% python3 -q
>>> import numpy as np
>>> np.set_printoptions(suppress=True, linewidth=100)
>>> def rd(a):
...     return np.round(a, 2) + 0
... 
>>> A = np.loadtxt("layer11.csv", delimiter=",")
>>> rd(A)
array([[ 0.33, -0.67, -0.67],
       [-0.67,  0.33, -0.67],
       [-0.67, -0.67,  0.33]])
>>> M2 = np.linalg.inv(A)
>>> np.allclose(M2, A.T)
True
>>> rd(np.linalg.inv(M2))
array([[ 0.33, -0.67, -0.67],
       [-0.67,  0.33, -0.67],
       [-0.67, -0.67,  0.33]])
>>> (np.abs(M2) > 1e-9).astype(int)
array([[1, 1, 1],
       [1, 1, 1],
       [1, 1, 1]])
>>> rd(np.linalg.cond(A))
np.float64(1.0)
>>> rd(A @ M2)
array([[1., 0., 0.],
       [0., 1., 0.],
       [0., 0., 1.]])
>>> r0 = np.array([2, -1, -1])
>>> M2 = A + np.outer(r0, np.eye(3)[2])
>>> rd(np.linalg.det(M2) / np.linalg.det(A)), rd(1 + np.linalg.solve(A, r0)[2])
(np.float64(0.0), np.float64(0.0))
>>> ev, V = np.linalg.eigh(A)
>>> x0 = np.array([-3, 2, 2])
>>> rd(np.abs(A).sum(axis=1).max()), np.abs(ev).max()
(np.float64(1.67), np.float64(1.0))
>>> rd(x0 @ A @ x0)
np.float64(16.33)
>>> rd(V * np.abs(ev) @ V.T)
array([[1., 0., 0.],
       [0., 1., 0.],
       [0., 0., 1.]])
>>> rd(V * np.maximum(ev, 0) @ V.T)
array([[ 0.67, -0.33, -0.33],
       [-0.33,  0.67, -0.33],
       [-0.33, -0.33,  0.67]])
>>> ev, V = np.linalg.eigh(A)
>>> rd(np.linalg.eigvalsh(A @ A))
array([1., 1., 1.])
>>> (ev > 1e-8).sum(), (ev < -1e-8).sum()
(np.int64(2), np.int64(1))
>>> rd(V.T @ V)
array([[1., 0., 0.],
       [0., 1., 0.],
       [0., 0., 1.]])
>>> rd(ev)
array([-1.,  1.,  1.])
>>> rd(np.linalg.svd(A, compute_uv=False))
array([1., 1., 1.])
>>> M2 = np.array([[3, 0, 1, 0, 0, 0],
...     [0, 1, 3, 2, 0, 0],
...     [3, 1, 2, 1, 0, 2],
...     [2, 3, 1, 0, 3, 3]])
>>> M = M2.T @ M2
>>> M
array([[22,  9, 11,  3,  6, 12],
       [ 9, 11,  8,  3,  9, 11],
       [11,  8, 15,  8,  3,  7],
       [ 3,  3,  8,  5,  0,  2],
       [ 6,  9,  3,  0,  9,  9],
       [12, 11,  7,  2,  9, 13]])
>>> # symmetric, so the eigenvalues are real
>>> rd(M @ np.linalg.pinv(M) @ M)
array([[22.,  9., 11.,  3.,  6., 12.],
       [ 9., 11.,  8.,  3.,  9., 11.],
       [11.,  8., 15.,  8.,  3.,  7.],
       [ 3.,  3.,  8.,  5.,  0.,  2.],
       [ 6.,  9.,  3.,  0.,  9.,  9.],
       [12., 11.,  7.,  2.,  9., 13.]])
>>> np.unique(M.round(6), axis=0).shape
(6, 6)
>>> np.linalg.lstsq(M[:-1].T, M[-1])[2]
np.int32(4)
>>> np.abs(np.diag(np.linalg.qr(M)[1])) > 1e-9
array([ True,  True,  True,  True, False, False])
>>> np.allclose(M[:-1].T @ np.linalg.lstsq(M[:-1].T, M[-1])[0], M[-1])
True
>>> M2 = M[0, 0] * M[1:] - np.outer(M[1:, 0], M[0])
>>> M2
array([[  0, 161,  77,  39, 144, 134],
       [  0,  77, 209, 143,   0,  22],
       [  0,  39, 143, 101, -18,   8],
       [  0, 144,   0, -18, 162, 126],
       [  0, 134,  22,   8, 126, 142]])
>>> np.linalg.matrix_rank(M2), np.linalg.matrix_rank(M)
(np.int64(3), np.int64(4))
>>> rk = np.linalg.matrix_rank(M)
>>> rk
np.int64(4)
>>> N = np.linalg.svd(M)[2][rk:].T
>>> np.allclose(M @ N, 0)
True
>>> [int(np.linalg.matrix_rank(M[:i])) for i in range(1, len(M) + 1)]
[1, 2, 3, 4, 4, 4]
>>> U, s, VT = np.linalg.svd(M)
>>> np.argmax(s[:-1] / (s[1:] + 1e-6)) + 1
np.int64(4)
>>> rd(s)
array([50.7 , 13.91,  9.24,  1.14,  0.  ,  0.  ])
>>> M2 = U[:, :4] @ np.diag(s[:4]) @ VT[:4]
>>> rd(np.abs(M - M2).max())
np.float64(0.0)
>>> rd(np.linalg.norm(M - M2) / np.linalg.norm(M))
np.float64(0.0)
>>> rd(M2)
array([[22.,  9., 11.,  3.,  6., 12.],
       [ 9., 11.,  8.,  3.,  9., 11.],
       [11.,  8., 15.,  8.,  3.,  7.],
       [ 3.,  3.,  8.,  5.,  0.,  2.],
       [ 6.,  9.,  3.,  0.,  9.,  9.],
       [12., 11.,  7.,  2.,  9., 13.]])
>>> rd(np.linalg.norm(M - M2, 2)), rd(s[4])
(np.float64(0.0), np.float64(0.0))
>>> cov = M.T @ M
>>> np.allclose(cov, cov.T)
True
>>> cov
array([[875, 580, 605, 220, 408, 656],
       [580, 477, 435, 161, 357, 515],
       [605, 435, 532, 231, 273, 459],
       [220, 161, 231, 111,  87, 161],
       [408, 357, 273,  87, 288, 390],
       [656, 515, 459, 161, 390, 568]])
>>> rd(np.linalg.eigvalsh(cov)[::-1])
array([2570.7 ,  193.54,   85.45,    1.3 ,    0.  ,    0.  ])
>>> (M @ M.T).shape
(6, 6)
>>> E = np.loadtxt("run14.csv", delimiter=",")
>>> rd(E)
array([[ 0.49,  0.18, -0.21, -0.3 , -0.29],
       [ 0.18,  0.93, -0.01,  0.14,  0.13],
       [-0.21, -0.01,  0.1 ,  0.18,  0.11],
       [-0.3 ,  0.14,  0.18,  0.72, -0.25],
       [-0.29,  0.13,  0.11, -0.25,  0.77]])
>>> def softmax(z):
...     e = np.exp(z - z.max(axis=-1, keepdims=True))
...     return e / e.sum(axis=-1, keepdims=True)
... 
>>> rd(softmax(10 * E[0]))
array([0.95, 0.04, 0.  , 0.  , 0.  ])
>>> rd(softmax(E[0]))
array([0.32, 0.23, 0.16, 0.14, 0.15])
>>> rd(softmax(E[0] + -3))
array([0.32, 0.23, 0.16, 0.14, 0.15])
>>> scores = E @ E.T / np.sqrt(5)
>>> rd(softmax(scores))
array([[0.25, 0.22, 0.18, 0.18, 0.18],
       [0.19, 0.26, 0.17, 0.19, 0.19],
       [0.18, 0.2 , 0.21, 0.21, 0.21],
       [0.17, 0.2 , 0.2 , 0.26, 0.17],
       [0.17, 0.2 , 0.2 , 0.17, 0.27]])
>>> rd(softmax(scores)[0] @ E)
array([0.02, 0.29, 0.01, 0.07, 0.07])
>>> softmax(scores).round(6).argmax(axis=1)
array([0, 1, 3, 3, 4])
>>> X = np.array([[0, 0, 2, 1, -2],
...     [0, 0, 0, 2, 1],
...     [2, 0, 0, 0, 2],
...     [1, 2, 0, 0, 0],
...     [-2, 1, 2, 0, 0]])
>>> ev, V = np.linalg.eig(X)
>>> rd(np.prod(ev))
np.float64(80.0)
>>> rd(X @ V[:, 0] - ev[0] * V[:, 0])
array([0., 0., 0., 0., 0.])
>>> rd(ev)
array([-4.11, -2.24,  1.48,  2.63,  2.24])
